In [1]: import numpy as np

In [2]: np.set_printoptions(suppress=True, linewidth=140)

In [3]: feats = np.loadtxt("block4.csv", delimiter=",")

In [4]: feats
Out[4]: 
array([[ 0.,  0.,  9.],
       [-4.,  0.,  0.],
       [ 0., -2.,  0.]])

In [5]: rng = np.random.default_rng(65)

In [6]: A2 = feats + rng.integers(-2, 3, (3, 1)) @ rng.integers(-2, 3, (1, 3))

In [7]: A2
Out[7]: 
array([[ 0.,  2., 11.],
       [-4.,  2.,  2.],
       [ 0., -2.,  0.]])

In [8]: np.abs(A2 - feats).sum(axis=1)
Out[8]: array([4., 4., 0.])

In [9]: np.round(np.linalg.svd(A2 - feats, compute_uv=False), 2) + 0
Out[9]: array([4., 0., 0.])

In [10]: np.round(np.linalg.eigvals(A2), 2)
Out[10]: array([-1.09+4.46j, -1.09-4.46j,  4.17+0.j  ])

In [11]: np.kron(np.eye(2, dtype=int), A2)
Out[11]: 
array([[ 0.,  2., 11.,  0.,  0.,  0.],
       [-4.,  2.,  2., -0.,  0.,  0.],
       [ 0., -2.,  0.,  0., -0.,  0.],
       [ 0.,  0.,  0.,  0.,  2., 11.],
       [-0.,  0.,  0., -4.,  2.,  2.],
       [ 0., -0.,  0.,  0., -2.,  0.]])

In [12]: np.round(np.linalg.det(2 * A2), 2), round(float(np.linalg.det(A2)), 2)
Out[12]: (np.float64(704.0), 88.0)

In [13]: np.einsum("ii->", A2)
Out[13]: np.float64(2.0)

In [14]: np.round(np.linalg.eigvals(A2).sum().real, 2)
Out[14]: np.float64(2.0)

In [15]: A2 = np.array([[1, 3], [3, 3]])

In [16]: F = np.tril(A2)

In [17]: F
Out[17]: 
array([[1, 0],
       [3, 3]])

In [18]: t3 = np.stack([F, -2 * F, F[::-1]])

In [19]: t3.shape
Out[19]: (3, 2, 2)

In [20]: t3.sum(axis=0)
Out[20]: 
array([[ 2,  3],
       [-2, -3]])

In [21]: O, R = np.linalg.qr(F)

In [22]: np.allclose(R.T @ R, F.T @ F)
Out[22]: True

In [23]: np.round(np.abs(np.diag(R)), 2)
Out[23]: array([3.16, 0.95])

In [24]: O.shape, R.shape
Out[24]: ((2, 2), (2, 2))

In [25]: O.round(2)
Out[25]: 
array([[-0.32, -0.95],
       [-0.95,  0.32]])

In [26]: np.round(np.sort(np.linalg.eigvals(F)), 2)
Out[26]: array([1., 3.])

In [27]: F @ F
Out[27]: 
array([[ 1,  0],
       [12,  9]])

In [28]: [int(np.linalg.matrix_rank(np.linalg.matrix_power(F, p))) for p in range(1, 3)]
Out[28]: [2, 2]

In [29]: data = rng.normal(size=(26, 3)) + 10 * np.array([-5, 2, 7])

In [30]: data.round(2)
Out[30]: 
array([[-47.33,  21.24,  68.43],
       [-50.64,  19.24,  70.09],
       [-49.83,  18.74,  70.27],
       [-49.32,  21.84,  69.91],
       [-48.85,  19.75,  68.68],
       [-49.45,  18.62,  70.57],
       [-49.52,  21.01,  69.1 ],
       [-49.85,  19.76,  70.99],
       [-48.28,  19.81,  68.54],
       [-50.82,  19.89,  68.53],
       [-47.83,  22.39,  69.49],
       [-49.1 ,  20.39,  71.19],
       [-48.33,  19.85,  71.49],
       [-51.04,  19.94,  72.05],
       [-50.75,  19.02,  69.26],
       [-50.59,  20.22,  70.06],
       [-49.54,  19.95,  70.02],
       [-50.07,  19.98,  69.47],
       [-49.16,  23.33,  69.73],
       [-49.17,  19.5 ,  68.95],
       [-52.32,  20.93,  69.95],
       [-51.38,  20.5 ,  71.91],
       [-50.37,  18.99,  69.26],
       [-49.62,  22.84,  69.9 ],
       [-48.48,  18.76,  68.79],
       [-50.87,  19.23,  70.4 ]])

In [31]: A2 = data + rng.integers(-2, 3, (26, 1)) @ rng.integers(-2, 3, (1, 3))

In [32]: A2.round(2)
Out[32]: 
array([[-47.33,  23.24,  66.43],
       [-50.64,  21.24,  68.09],
       [-49.83,  16.74,  72.27],
       [-49.32,  21.84,  69.91],
       [-48.85,  15.75,  72.68],
       [-49.45,  18.62,  70.57],
       [-49.52,  23.01,  67.1 ],
       [-49.85,  17.76,  72.99],
       [-48.28,  23.81,  64.54],
       [-50.82,  19.89,  68.53],
       [-47.83,  20.39,  71.49],
       [-49.1 ,  22.39,  69.19],
       [-48.33,  21.85,  69.49],
       [-51.04,  19.94,  72.05],
       [-50.75,  19.02,  69.26],
       [-50.59,  20.22,  70.06],
       [-49.54,  23.95,  66.02],
       [-50.07,  15.98,  73.47],
       [-49.16,  25.33,  67.73],
       [-49.17,  15.5 ,  72.95],
       [-52.32,  16.93,  73.95],
       [-51.38,  18.5 ,  73.91],
       [-50.37,  22.99,  65.26],
       [-49.62,  22.84,  69.9 ],
       [-48.48,  16.76,  70.79],
       [-50.87,  23.23,  66.4 ]])

In [33]: np.abs(A2 - data).sum(axis=1)
Out[33]: array([4., 4., 4., 0., 8., 0., 4., 4., 8., 0., 4., 4., 4., 0., 0., 0., 8., 8., 4., 8., 8., 4., 8., 0., 4., 8.])

In [34]: np.linalg.matrix_rank(A2 - data, tol=1e-8)
Out[34]: np.int64(1)

In [35]: np.round(np.linalg.svd(A2 - data, compute_uv=False), 2) + 0
Out[35]: array([18.55,  0.  ,  0.  ])

In [36]: A2 - data
Out[36]: 
array([[ 0.,  2., -2.],
       [ 0.,  2., -2.],
       [ 0., -2.,  2.],
       [ 0.,  0.,  0.],
       [ 0., -4.,  4.],
       [ 0.,  0.,  0.],
       [ 0.,  2., -2.],
       [ 0., -2.,  2.],
       [ 0.,  4., -4.],
       [ 0.,  0.,  0.],
       [ 0., -2.,  2.],
       [ 0.,  2., -2.],
       [ 0.,  2., -2.],
       [ 0.,  0.,  0.],
       [ 0.,  0.,  0.],
       [ 0.,  0.,  0.],
       [ 0.,  4., -4.],
       [ 0., -4.,  4.],
       [ 0.,  2., -2.],
       [ 0., -4.,  4.],
       [ 0., -4.,  4.],
       [ 0., -2.,  2.],
       [ 0.,  4., -4.],
       [ 0.,  0.,  0.],
       [ 0., -2.,  2.],
       [ 0.,  4., -4.]])
